% python3 -q
>>> import numpy as np
>>> np.set_printoptions(suppress=True, linewidth=200)
>>> A = np.loadtxt("layer4.csv", delimiter=",")
>>> A.round(1) + 0
array([[ 0.9,  0.1,  0. ,  0.2, -0.1, -0.3,  0.2, -0.1],
       [ 0.1,  0.9,  0. , -0.2,  0.1,  0.3, -0.2,  0.1],
       [ 0. ,  0. ,  1. ,  0. ,  0. ,  0. ,  0. ,  0. ],
       [ 0.2, -0.2,  0. ,  0.6,  0.2,  0.5, -0.3,  0.2],
       [-0.1,  0.1,  0. ,  0.2,  0.9, -0.3,  0.2, -0.1],
       [-0.3,  0.3,  0. ,  0.5, -0.3,  0.2,  0.4, -0.3],
       [ 0.2, -0.2,  0. , -0.3,  0.2,  0.4,  0.8,  0.2],
       [-0.1,  0.1,  0. ,  0.2, -0.1, -0.3,  0.2,  0.9]])
>>> vals, V = np.linalg.eigvalsh(A)
Traceback (most recent call last):
  File "<python-input-4>", line 1, in <module>
    vals, V = np.linalg.eigvalsh(A)
    ^^^^^^^
ValueError: too many values to unpack (expected 2)
>>> vals, V = np.linalg.eigh(A)
>>> (vals > 1e-8).sum(), (vals < -1e-8).sum()
(np.int64(7), np.int64(1))
>>> np.round(np.linalg.svd(A, compute_uv=False), 1)
array([1., 1., 1., 1., 1., 1., 1., 1.])
>>> np.round(V @ np.diag(vals) @ V.T, 1) + 0
array([[ 0.9,  0.1,  0. ,  0.2, -0.1, -0.3,  0.2, -0.1],
       [ 0.1,  0.9,  0. , -0.2,  0.1,  0.3, -0.2,  0.1],
       [ 0. ,  0. ,  1. ,  0. ,  0. ,  0. ,  0. ,  0. ],
       [ 0.2, -0.2,  0. ,  0.6,  0.2,  0.5, -0.3,  0.2],
       [-0.1,  0.1,  0. ,  0.2,  0.9, -0.3,  0.2, -0.1],
       [-0.3,  0.3,  0. ,  0.5, -0.3,  0.2,  0.4, -0.3],
       [ 0.2, -0.2,  0. , -0.3,  0.2,  0.4,  0.8,  0.2],
       [-0.1,  0.1,  0. ,  0.2, -0.1, -0.3,  0.2,  0.9]])
>>> np.unique(vals.round(6) + 0, return_counts=True)[1]
array([1, 7])
>>> round(vals.sum(), 1), np.trace(A)
(np.float64(6.0), np.float64(6.0))
>>> vals.round(1)
array([-1.,  1.,  1.,  1.,  1.,  1.,  1.,  1.])
>>> E = np.load("test17.npy")
>>> E
array([[ -8,  -2,   1,   1,   0,   0,  -1,   1,  -1],
       [ -2, -32,   1,  -1,  -1,   0,  -1,   1,   0],
       [ -2,   0,  32,  -1,   1,   1,  -1,  -2,   2],
       [  0,   0,   2, -38,   2,  -1,  -2,   0,  -2],
       [  2,   2,   1,  -1, -49,  -2,   2,  -2,   1],
       [  0,   2,   0,  -2,  -1, -42,  -1,  -2,   0],
       [  0,   2,  -1,  -2,  -1,   2, -42,  -2,  -2],
       [ -1,  -2,   0,  -2,   1,   1,   0, -22,  -1],
       [ -1,   1,  -1,   0,  -2,   1,  -1,   2,  39]])
>>> E @ E
array([[  66,   75,   26,  -45,    9,   -2,   50,  -34,  -30],
       [  75, 1022,   -4,   68,   82,    3,   75,  -54,    6],
       [ -46,   12, 1020,    7,  -25,  -13,   13,  -20,  151],
       [   2,   -4,   -6, 1446, -165,   72,  165,   -6,    8],
       [-119, -161,  -18,   90, 2394,  187, -184,  146,  -10],
       [  -4, -148,   -2,  165,   84, 1764,   84,  134,    7],
       [   0, -144,    9,  160,   84, -169, 1765,  126,    9],
       [  37,  113,   -5,  118,  -72,  -65,    9,  475,  -11],
       [ -37,    1,  -72,   -3,   20,    0,   -1,   40, 1518]])
>>> (E - E.T) / 2
array([[ 0. ,  0. ,  1.5,  0.5, -1. ,  0. , -0.5,  1. ,  0. ],
       [ 0. ,  0. ,  0.5, -0.5, -1.5, -1. , -1.5,  1.5, -0.5],
       [-1.5, -0.5,  0. , -1.5,  0. ,  0.5,  0. , -1. ,  1.5],
       [-0.5,  0.5,  1.5,  0. ,  1.5,  0.5,  0. ,  1. , -1. ],
       [ 1. ,  1.5,  0. , -1.5,  0. , -0.5,  1.5, -1.5,  1.5],
       [ 0. ,  1. , -0.5, -0.5,  0.5,  0. , -1.5, -1.5, -0.5],
       [ 0.5,  1.5,  0. ,  0. , -1.5,  1.5,  0. , -1. , -0.5],
       [-1. , -1.5,  1. , -1. ,  1.5,  1.5,  1. ,  0. , -1.5],
       [ 0. ,  0.5, -1.5,  1. , -1.5,  0.5,  0.5,  1.5,  0. ]])
>>> (E + E.T) / 2
array([[ -8. ,  -2. ,  -0.5,   0.5,   1. ,   0. ,  -0.5,   0. ,  -1. ],
       [ -2. , -32. ,   0.5,  -0.5,   0.5,   1. ,   0.5,  -0.5,   0.5],
       [ -0.5,   0.5,  32. ,   0.5,   1. ,   0.5,  -1. ,  -1. ,   0.5],
       [  0.5,  -0.5,   0.5, -38. ,   0.5,  -1.5,  -2. ,  -1. ,  -1. ],
       [  1. ,   0.5,   1. ,   0.5, -49. ,  -1.5,   0.5,  -0.5,  -0.5],
       [  0. ,   1. ,   0.5,  -1.5,  -1.5, -42. ,   0.5,  -0.5,   0.5],
       [ -0.5,   0.5,  -1. ,  -2. ,   0.5,   0.5, -42. ,  -1. ,  -1.5],
       [  0. ,  -0.5,  -1. ,  -1. ,  -0.5,  -0.5,  -1. , -22. ,   0.5],
       [ -1. ,   0.5,   0.5,  -1. ,  -0.5,   0.5,  -1.5,   0.5,  39. ]])
>>> np.round(np.sort(np.abs(np.linalg.eigvals(E))), 1)
array([ 7.9, 22.4, 32.3, 32.3, 36.9, 38.7, 42.5, 42.5, 48.7])
>>> np.allclose(E, E.T)
False
>>> np.allclose(E @ E.T, E.T @ E)
False
>>> assert E == E.T
Traceback (most recent call last):
  File "<python-input-20>", line 1, in <module>
    assert E == E.T
           ^^^^^^^^
ValueError: The truth value of an array with more than one element is ambiguous. Use a.any() or a.all()
